$ python -q
>>> import numpy as np
>>> np.set_printoptions(precision=2, suppress=True, linewidth=160)
>>> def rd(a):
...     return np.round(a, 2) + 0
... 
>>> other = np.array([[3, 3, 2, 5], [2, 5, 1, 0], [4, 5, 4, 5], [5, 4, 5, 3]])
>>> X = other - other.T
>>> print(X)
[[ 0  1 -2  0]
 [-1  0 -4 -4]
 [ 2  4  0  0]
 [ 0  4  0  0]]
>>> Q = X.astype(float).copy()
>>> for j in range(4):
...     Q[:, j] -= Q[:, :j] @ (Q[:, :j].T @ Q[:, j])
...     Q[:, j] /= np.linalg.norm(Q[:, j])
... 
>>> print(rd(Q))
[[ 0.    0.22 -0.43  0.87]
 [-0.45  0.36 -0.69 -0.44]
 [ 0.89  0.18 -0.35 -0.22]
 [ 0.    0.89  0.46  0.  ]]
>>> print(rd(Q.T @ X))
[[ 2.24  3.58  1.79  1.79]
 [ 0.    4.49 -1.87 -1.42]
 [ 0.    0.    3.65  2.78]
 [ 0.    0.    0.    1.75]]
>>> print(rd(Q.T @ Q))
[[1. 0. 0. 0.]
 [0. 1. 0. 0.]
 [0. 0. 1. 0.]
 [0. 0. 0. 1.]]
>>> print(rd(np.linalg.det(2 * X)), rd(np.linalg.det(X)))
1024.0 64.0
>>> print(rd(np.linalg.det(X.T)))
64.0
>>> print(rd(np.linalg.eigvals(X).sum().real))
0.0
>>> print(rd(np.poly(X)))
[ 1.  0. 37.  0. 64.]
>>> print(np.kron(np.eye(2, dtype=int), X))
[[ 0  1 -2  0  0  0  0  0]
 [-1  0 -4 -4  0  0  0  0]
 [ 2  4  0  0  0  0  0  0]
 [ 0  4  0  0  0  0  0  0]
 [ 0  0  0  0  0  1 -2  0]
 [ 0  0  0  0 -1  0 -4 -4]
 [ 0  0  0  0  2  4  0  0]
 [ 0  0  0  0  0  4  0  0]]
>>> print(rd(np.linalg.eigvals(X)))
[0.+5.93j 0.-5.93j 0.+1.35j 0.-1.35j]
>>> print(X.mean(axis=0))
[ 0.25  2.25 -1.5  -1.  ]
>>> print(np.linalg.matrix_rank(X))
4
>>> x = np.array([2, 8, 1, -9])
>>> h1 = np.maximum(X @ x, 0)
>>> print(rd(np.tanh(X @ x)))
[1. 1. 1. 1.]
>>> x = np.array([0, -1, -1, 2])
>>> y = X @ x
>>> c, lr = np.zeros(4), 1 / np.linalg.norm(X, 2) ** 2
>>> for i in range(150):
...     c -= lr * X.T @ (X @ c - y)
...     if i % 50 == 0: print(i, round(np.linalg.norm(X @ c - y), 2))
... 
0 2.82
50 0.2
100 0.01
>>> print(rd(c))
[ 0. -1. -1.  2.]
>>> K = np.loadtxt("arr.csv", delimiter=",")
>>> print(rd(K))
[[-0.29 -0.46 -0.21  0.81]
 [-0.67 -0.5   0.3  -0.45]
 [ 0.1  -0.31 -0.87 -0.37]
 [ 0.67 -0.66  0.33 -0.05]]
>>> Q = K.astype(float).copy()
>>> for j in range(4):
...     Q[:, j] -= Q[:, :j] @ (Q[:, :j].T @ Q[:, j])
...     Q[:, j] /= np.linalg.norm(Q[:, j])
... 
>>> print(rd(Q.T @ K))
[[1. 0. 0. 0.]
 [0. 1. 0. 0.]
 [0. 0. 1. 0.]
 [0. 0. 0. 1.]]
>>> print(rd(Q.T @ Q))
[[1. 0. 0. 0.]
 [0. 1. 0. 0.]
 [0. 0. 1. 0.]
 [0. 0. 0. 1.]]
>>> F = np.loadtxt("sample18.csv", delimiter=",")
>>> print(F)
[[-1.   -0.2   0.7   2.95]
 [ 0.4  -0.5  -0.3  -1.18]
 [ 1.1  -0.8   0.5  -3.29]
 [ 0.3  -0.5  -0.8  -0.92]
 [ 0.2   0.1  -1.2  -0.62]
 [ 0.1  -1.2  -1.1  -0.3 ]
 [ 0.5   1.6   0.2  -1.5 ]
 [-0.2  -1.2  -0.4   0.64]
 [-0.7   1.    0.3   2.12]
 [-0.3   1.1  -1.    0.91]
 [-0.6  -0.9  -1.5   1.8 ]
 [ 0.   -0.8   0.9  -0.01]
 [-1.8   0.1   1.2   5.38]
 [ 1.   -0.7   0.3  -3.  ]
 [ 2.    0.2   0.4  -6.01]
 [ 1.5   0.1   1.5  -4.52]
 [-1.1  -0.1   2.1   3.3 ]
 [ 1.3  -0.5  -0.5  -3.89]
 [ 0.8  -2.3  -0.2  -2.38]]
>>> basis = F[[17, 3]].astype(float)
>>> for _ in range(7):
...     lab = np.linalg.norm(F[:, None] - basis, axis=-1).argmin(axis=1)
...     basis = np.array([F[lab == j].mean(axis=0) for j in range(2)])
... 
>>> print(lab)
[1 1 0 1 1 1 1 1 1 1 1 1 1 0 0 0 1 0 0]
>>> print(np.abs(basis[1] - basis[0]).argmax())
3
>>> print(rd(basis[1] - basis[0]))
[-1.61  0.55 -0.4   4.82]
>>> print(np.bincount(lab))
[ 6 13]
>>> data = np.loadtxt("dump.csv", delimiter=",")
>>> print(data)
[[0. 1. 0. 0. 1.]
 [1. 0. 0. 0. 0.]
 [0. 0. 0. 0. 0.]
 [0. 0. 0. 0. 0.]
 [1. 0. 0. 0. 0.]]
>>> left, sigma, Vh = np.linalg.svd(data)
>>> print(np.argmax(sigma[:-1] / (sigma[1:] + 1e-6)) + 1)
2
>>> other = left[:, :2] @ np.diag(sigma[:2]) @ Vh[:2]
>>> print(rd(np.abs(data - other).max()))
0.0
>>> J = np.load("a.npy")
>>> print(J)
[[ 1  0  0  0]
 [-1  1  0  0]
 [ 5  5  1  0]
 [ 5  4 -1  1]]
>>> vals, evecs = np.linalg.eig(J)
>>> print(rd(np.sort(np.linalg.eigvals(J.T))))
[1. 1. 1. 1.]
>>> print(rd(np.sort(np.linalg.eigvals(J @ J))))
[1. 1. 1. 1.]
>>> print(rd(np.sort(np.linalg.eigvals(np.linalg.inv(J)))))
[1.+0.j 1.+0.j 1.+0.j 1.+0.j]
>>> M = np.tanh(np.array([[-0.7, -0.6],
...     [0.6, 0.1],
...     [-0.4, 0.5],
...     [-0.5, 1.9],
...     [0.5, 0.6],
...     [-3.3, 0.3],
...     [-0.2, 0.2],
...     [0.6, -0.5],
...     [-0.3, -0.2],
...     [-1.4, -0.1],
...     [0.0, -0.2],
...     [0.2, -0.8],
...     [0.0, -0.6],
...     [-2.1, 0.5],
...     [0.5, -0.8],
...     [0.2, 0.5],
...     [-1.3, -1.3],
...     [-1.0, -0.6],
...     [0.2, -1.3],
...     [0.6, -0.1],
...     [0.1, 1.6],
...     [-1.3, 0.1]]) @ np.array([[0.0, -0.4, -0.7], [-0.5, -0.7, 1.6]]))
>>> print(rd(M))
[[ 0.29  0.6  -0.44]
 [-0.05 -0.3  -0.25]
 [-0.24 -0.19  0.79]
 [-0.74 -0.81  1.  ]
 [-0.29 -0.55  0.54]
 [-0.15  0.8   0.99]
 [-0.1  -0.06  0.43]
 [ 0.24  0.11 -0.84]
 [ 0.1   0.25 -0.11]
 [ 0.05  0.56  0.68]
 [ 0.1   0.14 -0.31]
 [ 0.38  0.45 -0.89]
 [ 0.29  0.4  -0.74]
 [-0.24  0.45  0.98]
 [ 0.38  0.35 -0.93]
 [-0.24 -0.41  0.58]
 [ 0.57  0.89 -0.82]
 [ 0.29  0.68 -0.25]
 [ 0.57  0.68 -0.98]
 [ 0.05 -0.17 -0.52]
 [-0.66 -0.82  0.99]
 [-0.05  0.42  0.79]]
>>> dist = np.linalg.norm(M[:, None] - M[None], axis=-1)
>>> print(dist.mean(axis=1).argmax())
3
>>> print(np.flatnonzero(dist[13] < dist.mean() / 2))
[ 5  9 13 21]
>>> print(rd(dist[:5, :5]))
[[0.   0.98 1.56 2.26 1.62]
 [0.98 0.   1.07 1.52 0.87]
 [1.56 1.07 0.   0.82 0.44]
 [2.26 1.52 0.82 0.   0.69]
 [1.62 0.87 0.44 0.69 0.  ]]
>>> print(dist.shape)
(22, 22)
